$ python3 -q
>>> import numpy as np
>>> from numpy import linalg as LA
>>> np.set_printoptions(precision=3, suppress=True, linewidth=160)
>>> feats = np.load("layer7.npy")
>>> feats
array([[ 54., -56., -63., -14.],
       [-56.,  69.,  72.,  16.],
       [-63.,  72.,  86.,  18.],
       [-14.,  16.,  18.,   9.]])
>>> ev, vecs = LA.eigh(feats)
>>> x = np.array([-1, 3, -1, -3])
>>> x @ feats @ x
np.float64(356.0)
>>> vecs * np.maximum(ev, 0) @ vecs.T
array([[ 54., -56., -63., -14.],
       [-56.,  69.,  72.,  16.],
       [-63.,  72.,  86.,  18.],
       [-14.,  16.,  18.,   9.]])
>>> (np.sign(vecs[:, -1].round(6)) == np.sign(vecs[0, -1].round(6))).astype(int)
array([1, 0, 0, 0])
>>> X = np.load("mat.npy")
>>> X
array([[-0.6,  0.8],
       [ 0.8,  0.6]])
>>> x = np.ones(4)
>>> for _ in range(3):
...     x = feats @ x
...     x /= LA.norm(x)
...     print(round(x @ feats @ x, 3))
... 
202.461
203.0
203.0
>>> print(round(LA.eigvalsh(feats)[-1], 3))
203.0
>>> x
array([-0.497,  0.569,  0.64 ,  0.142])
>>> r0 = np.array([1, 1])
>>> other = X + np.outer(r0, np.eye(2)[1])
>>> other
array([[-0.6,  1.8],
       [ 0.8,  1.6]])
>>> np.round(X[:, 0] @ X[:, 1], 3)
np.float64(0.0)
>>> LA.pinv(X)
array([[-0.6,  0.8],
       [ 0.8,  0.6]])
>>> LA.svd(X, compute_uv=False)
array([1., 1.])
